$ python3 -q
>>> import numpy as np
>>> np.set_printoptions(precision=4, suppress=True, linewidth=160, floatmode="fixed")
>>> arr = np.loadtxt("sample7.csv", delimiter=",")
>>> arr
array([[0.5000, 0.3333, 0.1667],
       [0.2500, 0.2500, 0.5000],
       [0.1250, 0.6250, 0.2500]])
>>> # row-stochastic, so 1 is an eigenvalue
>>> np.round(np.linalg.det(2 * arr), 4), np.round(np.linalg.det(arr), 4)
(np.float64(-0.8333), np.float64(-0.1042))
>>> np.linalg.eigvals(arr)
array([ 1.0000,  0.3227, -0.3227])
>>> round(float(np.linalg.eigvals(arr).sum().real), 4)
1.0
>>> round(float(np.linalg.det(arr[::-1])), 4)
0.1042
>>> vals, V = np.linalg.eig(arr)
>>> vals
array([ 1.0000,  0.3227, -0.3227])
>>> np.round(arr @ V[:, 0] - vals[0] * V[:, 0], 4) + 0
array([0.0000, 0.0000, 0.0000])
>>> np.sort(np.linalg.eigvals(arr.T))
array([-0.3227,  0.3227,  1.0000])
>>> np.round(np.prod(vals), 4)
np.float64(-0.1042)
>>> np.sort(np.linalg.eigvals(np.linalg.inv(arr)))
array([-3.0984,  1.0000,  3.0984])
>>> G = arr.T @ arr
>>> np.allclose(G, G.T)
True
>>> np.linalg.eigvalsh(G)[::-1]
array([1.0249, 0.1182, 0.0896])
>>> np.linalg.svd(arr, compute_uv=False) ** 2
array([1.0249, 0.1182, 0.0896])
>>> rng = np.random.default_rng(981)
>>> labels = rng.permutation(3)
>>> labels
array([2, 1, 0])
>>> Y = arr[labels][:, labels]
>>> np.sort(np.abs(np.linalg.eigvals(Y)))
array([0.3227, 0.3227, 1.0000])
>>> np.diag(Y)
array([0.2500, 0.2500, 0.5000])
>>> Y
array([[0.2500, 0.6250, 0.1250],
       [0.5000, 0.2500, 0.2500],
       [0.1667, 0.3333, 0.5000]])
>>> round(float(np.linalg.det(Y)), 4), round(float(np.linalg.det(arr[labels])), 4)
(-0.1042, 0.1042)
>>> A = np.array([[0.0, 1.0, 0.0], [-1.0, 0.0, 0.0], [0.0, 0.0, 1.0]])
>>> Y = np.array([[-3, 2, -1], [0, -1, 0], [0, 2, -1]])
>>> np.linalg.matrix_rank(np.vstack([arr, Y.T]))
np.int64(3)
>>> np.linalg.matrix_rank(arr @ Y)
np.int64(3)
>>> np.einsum("ik,kj->ij", arr, Y)
array([[-1.5000,  1.0001, -0.6667],
       [-0.7500,  1.2500, -0.7500],
       [-0.3750,  0.1250, -0.3750]])
>>> data = np.array([[-0.3, 0.5, -0.3],
...     [-0.5, 0.2, 0.1],
...     [-1.0, 1.6, -1.4],
...     [-0.1, -0.9, -0.2],
...     [1.4, 0.0, -0.5],
...     [0.6, -0.4, 2.0],
...     [-2.1, 0.7, -1.2],
...     [-1.5, -0.9, -0.7],
...     [-1.0, 0.0, -0.1],
...     [1.6, -0.9, -0.7],
...     [-0.4, -1.6, 0.4],
...     [1.2, -1.8, 1.0],
...     [1.8, -0.4, 0.1],
...     [1.3, 0.6, -0.1],
...     [-0.4, 0.6, -0.4],
...     [-0.2, -0.5, 0.9],
...     [1.6, 0.6, -1.4]])
>>> data[9] *= 20
>>> data
array([[ -0.3000,   0.5000,  -0.3000],
       [ -0.5000,   0.2000,   0.1000],
       [ -1.0000,   1.6000,  -1.4000],
       [ -0.1000,  -0.9000,  -0.2000],
       [  1.4000,   0.0000,  -0.5000],
       [  0.6000,  -0.4000,   2.0000],
       [ -2.1000,   0.7000,  -1.2000],
       [ -1.5000,  -0.9000,  -0.7000],
       [ -1.0000,   0.0000,  -0.1000],
       [ 32.0000, -18.0000, -14.0000],
       [ -0.4000,  -1.6000,   0.4000],
       [  1.2000,  -1.8000,   1.0000],
       [  1.8000,  -0.4000,   0.1000],
       [  1.3000,   0.6000,  -0.1000],
       [ -0.4000,   0.6000,  -0.4000],
       [ -0.2000,  -0.5000,   0.9000],
       [  1.6000,   0.6000,  -1.4000]])
>>> # row 9 is much longer than the rest
>>> Ac = data - data.mean(axis=0)
>>> Uu, s, Vt = np.linalg.svd(Ac, full_matrices=False)
>>> Vt[0] * np.sign(Vt[0, np.abs(Vt[0]).argmax()])
array([ 0.8190, -0.4555, -0.3489])
>>> np.linalg.matrix_rank(Ac)
np.int64(3)
>>> (np.sign(Uu[:, 0]) == np.sign(Uu[0, 0])).astype(int)
array([1, 1, 1, 1, 1, 1, 1, 1, 1, 0, 1, 1, 1, 1, 1, 1, 1])
>>> np.abs(Uu[:, 0]).argmax()
np.int64(9)
>>> np.round(Ac.mean(axis=0), 4) + 0
array([0.0000, 0.0000, 0.0000])
